% ipython --no-banner

In [1]: import numpy as np

In [2]: from numpy import linalg as LA

In [3]: np.set_printoptions(precision=2, suppress=True, linewidth=200)

In [4]: mat = np.array([[0.0, -3.0, 0.0, 0.0, 0.0],
   ...:     [-3.0, -1.0, -3.0, 0.0, 0.0],
   ...:     [0.0, -3.0, -1.0, -3.0, 0.0],
   ...:     [0.0, 0.0, -3.0, -2.0, -3.0],
   ...:     [0.0, 0.0, 0.0, -3.0, -2.0]])

In [5]: # symmetric, so the eigenvalues are real

In [6]: x0 = np.array([-3, -3, -1, -3, 3])

In [7]: target = mat @ x0

In [8]: target
Out[8]: array([ 9., 15., 19.,  0.,  3.])

In [9]: LA.solve(mat.T, mat[4])
Out[9]: array([-0., -0., -0., -0.,  1.])

In [10]: np.round(LA.solve(mat, mat[:, 3]), 2) + 0
Out[10]: array([0., 0., 0., 1., 0.])

In [11]: np.round(LA.solve(mat, target + mat[:, 2]), 2) + 0
Out[11]: array([-3., -3.,  0., -3.,  3.])

In [12]: LA.solve(mat, 5 * target)
Out[12]: array([-15., -15.,  -5., -15.,  15.])

In [13]: LA.solve(mat, target)
Out[13]: array([-3., -3., -1., -3.,  3.])

In [14]: t3 = np.stack([mat, 3 * mat, mat[::-1]])

In [15]: (t3 @ mat.T).shape
Out[15]: (3, 5, 5)

In [16]: LA.matrix_rank(t3.reshape(3, -1))
Out[16]: np.int64(2)

In [17]: [round(float(LA.det(mat[:i, :i])), 2) + 0 for i in range(1, 6)]
Out[17]: [0.0, -9.0, 9.0, 63.0, -207.0]

In [18]: np.round(LA.eigvalsh(mat).min(), 2)
Out[18]: np.float64(-6.58)

In [19]: P = np.triu(np.array([[0, -2, 1, -2, 1],
    ...:     [0, 0, 0, 1, 1],
    ...:     [-2, 0, 1, 2, 1],
    ...:     [0, 2, 0, -1, -1],
    ...:     [-1, 2, 2, 2, -2]]), 1) + np.eye(5)

In [20]: A2 = P @ mat @ LA.inv(P)

In [21]: np.round(LA.det(A2), 2)
Out[21]: np.float64(-207.0)

In [22]: A2
Out[22]: 
array([[  6.,   8.,   5.,  -8., -23.],
       [ -3.,  -7.,  -3.,   2.,  10.],
       [  0.,  -3.,  -7.,   7.,   9.],
       [  0.,   0.,  -3.,   7.,   9.],
       [  0.,   0.,   0.,  -3.,  -5.]])

In [23]: np.einsum("ij,ji->", mat, mat)
Out[23]: np.float64(82.0)

In [24]: np.einsum("ii->", mat)
Out[24]: np.float64(-6.0)

In [25]: round(LA.det(mat.T), 2)
Out[25]: np.float64(-207.0)

In [26]: np.poly(mat)
Out[26]: array([   1.,    6.,  -23., -114.,  112.,  207.])

In [27]: round(LA.eigvals(mat).sum().real, 2)
Out[27]: np.float64(-6.0)

In [28]: A = np.load("layer19.npy")

In [29]: A
Out[29]: 
array([[ 1, -2,  2,  0,  2,  1, -2, -2,  1,  1],
       [-2,  4, -4,  0, -4, -2,  4,  4, -2, -2],
       [ 2, -4,  4,  0,  4,  2, -4, -4,  2,  2],
       [ 0,  0,  0,  0,  0,  0,  0,  0,  0,  0],
       [ 2, -4,  4,  0,  4,  2, -4, -4,  2,  2],
       [ 1, -2,  2,  0,  2,  1, -2, -2,  1,  1],
       [-2,  4, -4,  0, -4, -2,  4,  4, -2, -2],
       [-2,  4, -4,  0, -4, -2,  4,  4, -2, -2],
       [ 1, -2,  2,  0,  2,  1, -2, -2,  1,  1],
       [ 1, -2,  2,  0,  2,  1, -2, -2,  1,  1]])

In [30]: # symmetric, so the eigenvalues are real

In [31]: Uu, sv, Vt = LA.svd(A, full_matrices=False)

In [32]: sv.round(2) + 0
Out[32]: array([24.,  0.,  0.,  0.,  0.,  0.,  0.,  0.,  0.,  0.])

In [33]: np.round(sv / sv[0], 2) + 0
Out[33]: array([1., 0., 0., 0., 0., 0., 0., 0., 0., 0.])

In [34]: np.abs(Uu[:, 0]).round(6).argmax()
Out[34]: np.int64(1)

In [35]: np.allclose(Uu * sv @ Vt, A)
Out[35]: True

In [36]: np.round(Uu.T @ A @ Vt.T, 2) + 0
Out[36]: 
array([[24.,  0.,  0.,  0.,  0.,  0.,  0.,  0.,  0.,  0.],
       [ 0.,  0.,  0.,  0.,  0.,  0.,  0.,  0.,  0.,  0.],
       [ 0.,  0.,  0.,  0.,  0.,  0.,  0.,  0.,  0.,  0.],
       [ 0.,  0.,  0.,  0.,  0.,  0.,  0.,  0.,  0.,  0.],
       [ 0.,  0.,  0.,  0.,  0.,  0.,  0.,  0.,  0.,  0.],
       [ 0.,  0.,  0.,  0.,  0.,  0.,  0.,  0.,  0.,  0.],
       [ 0.,  0.,  0.,  0.,  0.,  0.,  0.,  0.,  0.,  0.],
       [ 0.,  0.,  0.,  0.,  0.,  0.,  0.,  0.,  0.,  0.],
       [ 0.,  0.,  0.,  0.,  0.,  0.,  0.,  0.,  0.,  0.],
       [ 0.,  0.,  0.,  0.,  0.,  0.,  0.,  0.,  0.,  0.]])

In [37]: (sv > 1e-8).sum()
Out[37]: np.int64(1)

In [38]: np.abs(Vt[0])
Out[38]: array([0.2 , 0.41, 0.41, 0.  , 0.41, 0.2 , 0.41, 0.41, 0.2 , 0.2 ])

In [39]: np.round(np.sqrt((sv ** 2).sum()), 2), round(float(LA.norm(A)), 2)
Out[39]: (np.float64(24.0), 24.0)

In [40]: np.round(Uu.T @ Uu, 2) + 0
Out[40]: 
array([[1., 0., 0., 0., 0., 0., 0., 0., 0., 0.],
       [0., 1., 0., 0., 0., 0., 0., 0., 0., 0.],
       [0., 0., 1., 0., 0., 0., 0., 0., 0., 0.],
       [0., 0., 0., 1., 0., 0., 0., 0., 0., 0.],
       [0., 0., 0., 0., 1., 0., 0., 0., 0., 0.],
       [0., 0., 0., 0., 0., 1., 0., 0., 0., 0.],
       [0., 0., 0., 0., 0., 0., 1., 0., 0., 0.],
       [0., 0., 0., 0., 0., 0., 0., 1., 0., 0.],
       [0., 0., 0., 0., 0., 0., 0., 0., 1., 0.],
       [0., 0., 0., 0., 0., 0., 0., 0., 0., 1.]])
